>>> import numpy as np
>>> np.set_printoptions(suppress=True, linewidth=120)
>>> feats = np.loadtxt("x.csv", delimiter=",")
>>> print(feats)
[[ 1.8  0.5 -0.1  0.8 -2.5 -0.7 -0.9 -1.7  0. ]
 [-0.1  0.7  1.4  0.5 -1.  -0.2  1.   0.1 -1.1]
 [ 1.8 -1.2  0.5 -0.4 -2.   0.7 -1.5  1.3  0.2]
 [ 0.   1.5 -1.6 -0.1 -0.5  0.1  0.2  0.8 -1.5]
 [-0.5 -1.3 -1.2  1.6  4.  -1.4 -0.2  0.3  0.2]
 [ 1.   0.  -3.3  1.3 -0.5 -0.9 -0.4  1.3 -1.2]
 [ 2.4 -0.5 -1.6 -0.1  3.5  0.3  2.6  0.2  0.7]]
>>> u = np.array([1, 5])
>>> np.round(np.cross(feats[3, :3], feats[0, :3]), 2)
array([ 0.65, -2.88, -2.7 ])
>>> np.convolve(feats[3], u)
array([ 0. ,  1.5,  5.9, -8.1, -1. , -2.4,  0.7,  1.8,  2.5, -7.5])
>>> np.polyval(u, feats[3])
array([5. , 6.5, 3.4, 4.9, 4.5, 5.1, 5.2, 5.8, 3.5])
>>> def softmax(z):
...     e = np.exp(z - z.max(axis=-1, keepdims=True))
...     return e / e.sum(axis=-1, keepdims=True)
... 
>>> np.round(softmax(10 * feats[4]), 2) + 0
array([0., 0., 0., 0., 1., 0., 0., 0., 0.])
>>> np.round(softmax(feats).sum(axis=1), 2)
array([1., 1., 1., 1., 1., 1., 1.])
>>> np.round(softmax(feats[4]), 2) + 0
array([0.01, 0.  , 0.  , 0.08, 0.85, 0.  , 0.01, 0.02, 0.02])
>>> scores = feats @ feats.T / np.sqrt(9)
>>> softmax(scores).round(6).argmax(axis=1)
array([0, 1, 2, 5, 4, 5, 6])
>>> np.round(softmax(scores + np.triu(np.full(scores.shape, -np.inf), 1)), 2) + 0
array([[1.  , 0.  , 0.  , 0.  , 0.  , 0.  , 0.  ],
       [0.21, 0.79, 0.  , 0.  , 0.  , 0.  , 0.  ],
       [0.07, 0.01, 0.92, 0.  , 0.  , 0.  , 0.  ],
       [0.07, 0.08, 0.04, 0.81, 0.  , 0.  , 0.  ],
       [0.  , 0.  , 0.  , 0.  , 1.  , 0.  , 0.  ],
       [0.01, 0.  , 0.  , 0.04, 0.01, 0.94, 0.  ],
       [0.  , 0.  , 0.  , 0.  , 0.01, 0.  , 0.99]])
>>> np.round(softmax(scores)[4] @ feats, 2)
array([-0.38, -1.27, -1.22,  1.53,  3.97, -1.33, -0.09,  0.3 ,  0.22])
>>> blk = np.stack([feats, -2 * feats, feats[::-1]])
>>> np.round(blk.sum(axis=0), 2)
array([[ 0.6, -1. , -1.5, -0.9,  6. ,  1. ,  3.5,  1.9,  0.7],
       [ 1.1, -0.7, -4.7,  0.8,  0.5, -0.7, -1.4,  1.2, -0.1],
       [-2.3, -0.1, -1.7,  2. ,  6. , -2.1,  1.3, -1. ,  0. ],
       [ 0. ,  0. ,  0. ,  0. ,  0. ,  0. ,  0. ,  0. ,  0. ],
       [ 2.3,  0.1,  1.7, -2. , -6. ,  2.1, -1.3,  1. ,  0. ],
       [-1.1,  0.7,  4.7, -0.8, -0.5,  0.7,  1.4, -1.2,  0.1],
       [-0.6,  1. ,  1.5,  0.9, -6. , -1. , -3.5, -1.9, -0.7]])
>>> np.linalg.matrix_rank(blk.reshape(3, -1))
np.int64(2)
>>> np.round(np.linalg.norm(blk, axis=(1, 2)), 2)
array([10.6, 21.2, 10.6])
>>> blk.shape
(3, 7, 9)
>>> np.round(np.einsum("bij,cij->bc", blk, blk), 2)
array([[ 112.33, -224.66,  -29.31],
       [-224.66,  449.32,   58.62],
       [ -29.31,   58.62,  112.33]])
